$ ipython --no-banner

In [1]: import numpy as np

In [2]: np.set_printoptions(precision=3, suppress=True, linewidth=160, legacy="1.25")

In [3]: F = np.loadtxt("out5.csv", delimiter=",")

In [4]: F
Out[4]: 
array([[0., 0., 1., 0.],
       [0., 0., 0., 1.],
       [1., 0., 0., 0.],
       [0., 1., 0., 0.]])

In [5]: # symmetric, so the eigenvalues are real

In [6]: G = F.T @ F

In [7]: print(np.trace(G), (F ** 2).sum())
4.0 4.0

In [8]: round(float(np.linalg.det(F)), 3)
Out[8]: 1.0

In [9]: np.sort(np.linalg.eigvals(F).real)
Out[9]: array([-1., -1.,  1.,  1.])

In [10]: round(float(np.abs(np.linalg.eigvals(F)).max()), 3)
Out[10]: 1.0

In [11]: np.linalg.determinant(F)
---------------------------------------------------------------------------
AttributeError                            Traceback (most recent call last)
Cell In[11], line 1
----> 1 np.linalg.determinant(F)

AttributeError: module 'numpy.linalg' has no attribute 'determinant'

In [12]: np.allclose(F, F.T)
Out[12]: True

In [13]: F @ F
Out[13]: 
array([[1., 0., 0., 0.],
       [0., 1., 0., 0.],
       [0., 0., 1., 0.],
       [0., 0., 0., 1.]])

In [14]: F.inv()
---------------------------------------------------------------------------
AttributeError                            Traceback (most recent call last)
Cell In[14], line 1
----> 1 F.inv()

AttributeError: 'numpy.ndarray' object has no attribute 'inv'

In [15]: assert F == F.T
---------------------------------------------------------------------------
ValueError                                Traceback (most recent call last)
Cell In[15], line 1
----> 1 assert F == F.T

ValueError: The truth value of an array with more than one element is ambiguous. Use a.any() or a.all()

In [16]: np.sort(np.abs(np.linalg.eigvals(F)))
Out[16]: array([1., 1., 1., 1.])

In [17]: E = np.load("layer17.npy")

In [18]: E
Out[18]: 
array([[0.5  , 0.   , 0.5  , 0.   ],
       [0.   , 0.5  , 0.5  , 0.   ],
       [0.333, 0.   , 0.333, 0.333],
       [0.333, 0.   , 0.   , 0.667]])

In [19]: # a transition matrix

In [20]: def softmax(z):
    ...:     e = np.exp(z - z.max(axis=-1, keepdims=True))
    ...:     return e / e.sum(axis=-1, keepdims=True)
    ...: 

In [21]: softmax(10 * E[2])
Out[21]: array([0.329, 0.012, 0.329, 0.329])

In [22]: softmax(E).sum(axis=1)
Out[22]: array([1., 1., 1., 1.])

In [23]: scores = E @ E.T / np.sqrt(4)

In [24]: softmax(scores).round(6).argmax(axis=1)
Out[24]: array([0, 1, 0, 3])

In [25]: w, V = np.linalg.eig(E)

In [26]: w
Out[26]: array([0.5  , 0.167, 1.   , 0.333])

In [27]: np.sort(np.linalg.eigvals(np.linalg.inv(E)))
Out[27]: array([1., 2., 3., 6.])

In [28]: np.sort(np.linalg.eigvals(E @ E))
Out[28]: array([0.028, 0.111, 0.25 , 1.   ])
